% ipython --no-banner

In [1]: import numpy as np

In [2]: np.set_printoptions(precision=3, suppress=True, linewidth=160)

In [3]: data = np.load("block1.npy")

In [4]: data
Out[4]: 
array([[  7.,   6., -21.,  12.],
       [  6.,   7., -14.,   5.],
       [  6.,  12., -18.,   4.],
       [  6.,  12., -12.,  -2.]])

In [5]: cov = data.T @ data

In [6]: np.diag(cov)
Out[6]: array([ 157.,  373., 1105.,  189.])

In [7]: np.linalg.matrix_rank(cov)
Out[7]: np.int64(4)

In [8]: np.allclose(cov, cov.T)
Out[8]: True

In [9]: np.trace(cov), (data ** 2).sum()
Out[9]: (np.float64(1824.0), np.float64(1824.0))

In [10]: np.linalg.eigvalsh(cov)[::-1]
Out[10]: array([1693.477,  128.254,    2.239,    0.03 ])

In [11]: cov
Out[11]: 
array([[ 157.,  228., -411.,  126.],
       [ 228.,  373., -584.,  131.],
       [-411., -584., 1105., -370.],
       [ 126.,  131., -370.,  189.]])

In [12]: proj = np.triu(np.array([[3, -3, -3, 0], [0, -1, -1, 2], [1, -1, 2, 3], [-3, -3, 3, 3]]), 1) + np.eye(4)

In [13]: M2 = proj @ data @ np.linalg.inv(proj)

In [14]: np.linalg.matrix_rank(M2)
Out[14]: np.int64(4)

In [15]: np.trace(M2), np.trace(data)
Out[15]: (np.float64(-6.0), np.float64(-6.0))

In [16]: round(np.linalg.det(M2), 3)
Out[16]: np.float64(120.0)

In [17]: np.poly(M2)
Out[17]: array([   1.,    6.,  -21., -106.,  120.])

In [18]: X = np.load("test19.npy")

In [19]: X
Out[19]: 
array([[3., 1., 0., 0., 0., 0., 0., 0., 0., 0., 0., 0.],
       [0., 3., 1., 0., 0., 0., 0., 0., 0., 0., 0., 0.],
       [0., 0., 3., 1., 0., 0., 0., 0., 0., 0., 0., 0.],
       [0., 0., 0., 3., 1., 0., 0., 0., 0., 0., 0., 0.],
       [0., 0., 0., 0., 3., 1., 0., 0., 0., 0., 0., 0.],
       [0., 0., 0., 0., 0., 3., 1., 0., 0., 0., 0., 0.],
       [0., 0., 0., 0., 0., 0., 3., 1., 0., 0., 0., 0.],
       [0., 0., 0., 0., 0., 0., 0., 3., 1., 0., 0., 0.],
       [0., 0., 0., 0., 0., 0., 0., 0., 3., 1., 0., 0.],
       [0., 0., 0., 0., 0., 0., 0., 0., 0., 3., 1., 0.],
       [0., 0., 0., 0., 0., 0., 0., 0., 0., 0., 3., 1.],
       [0., 0., 0., 0., 0., 0., 0., 0., 0., 0., 0., 3.]])

In [20]: np.allclose(X @ X.T, X.T @ X)
Out[20]: False

In [21]: np.linalg.matrix_power(X, 4)
Out[21]: 
array([[ 81., 108.,  54.,  12.,   1.,   0.,   0.,   0.,   0.,   0.,   0.,   0.],
       [  0.,  81., 108.,  54.,  12.,   1.,   0.,   0.,   0.,   0.,   0.,   0.],
       [  0.,   0.,  81., 108.,  54.,  12.,   1.,   0.,   0.,   0.,   0.,   0.],
       [  0.,   0.,   0.,  81., 108.,  54.,  12.,   1.,   0.,   0.,   0.,   0.],
       [  0.,   0.,   0.,   0.,  81., 108.,  54.,  12.,   1.,   0.,   0.,   0.],
       [  0.,   0.,   0.,   0.,   0.,  81., 108.,  54.,  12.,   1.,   0.,   0.],
       [  0.,   0.,   0.,   0.,   0.,   0.,  81., 108.,  54.,  12.,   1.,   0.],
       [  0.,   0.,   0.,   0.,   0.,   0.,   0.,  81., 108.,  54.,  12.,   1.],
       [  0.,   0.,   0.,   0.,   0.,   0.,   0.,   0.,  81., 108.,  54.,  12.],
       [  0.,   0.,   0.,   0.,   0.,   0.,   0.,   0.,   0.,  81., 108.,  54.],
       [  0.,   0.,   0.,   0.,   0.,   0.,   0.,   0.,   0.,   0.,  81., 108.],
       [  0.,   0.,   0.,   0.,   0.,   0.,   0.,   0.,   0.,   0.,   0.,  81.]])

In [22]: (X - X.T) / 2
Out[22]: 
array([[ 0. ,  0.5,  0. ,  0. ,  0. ,  0. ,  0. ,  0. ,  0. ,  0. ,  0. ,  0. ],
       [-0.5,  0. ,  0.5,  0. ,  0. ,  0. ,  0. ,  0. ,  0. ,  0. ,  0. ,  0. ],
       [ 0. , -0.5,  0. ,  0.5,  0. ,  0. ,  0. ,  0. ,  0. ,  0. ,  0. ,  0. ],
       [ 0. ,  0. , -0.5,  0. ,  0.5,  0. ,  0. ,  0. ,  0. ,  0. ,  0. ,  0. ],
       [ 0. ,  0. ,  0. , -0.5,  0. ,  0.5,  0. ,  0. ,  0. ,  0. ,  0. ,  0. ],
       [ 0. ,  0. ,  0. ,  0. , -0.5,  0. ,  0.5,  0. ,  0. ,  0. ,  0. ,  0. ],
       [ 0. ,  0. ,  0. ,  0. ,  0. , -0.5,  0. ,  0.5,  0. ,  0. ,  0. ,  0. ],
       [ 0. ,  0. ,  0. ,  0. ,  0. ,  0. , -0.5,  0. ,  0.5,  0. ,  0. ,  0. ],
       [ 0. ,  0. ,  0. ,  0. ,  0. ,  0. ,  0. , -0.5,  0. ,  0.5,  0. ,  0. ],
       [ 0. ,  0. ,  0. ,  0. ,  0. ,  0. ,  0. ,  0. , -0.5,  0. ,  0.5,  0. ],
       [ 0. ,  0. ,  0. ,  0. ,  0. ,  0. ,  0. ,  0. ,  0. , -0.5,  0. ,  0.5],
       [ 0. ,  0. ,  0. ,  0. ,  0. ,  0. ,  0. ,  0. ,  0. ,  0. , -0.5,  0. ]])

In [23]: np.round(np.linalg.det(X), 3)
Out[23]: np.float64(531441.0)

In [24]: round(np.abs(np.linalg.eigvals(X)).max(), 3)
Out[24]: np.float64(3.0)

In [25]: np.trace(X)
Out[25]: np.float64(36.0)
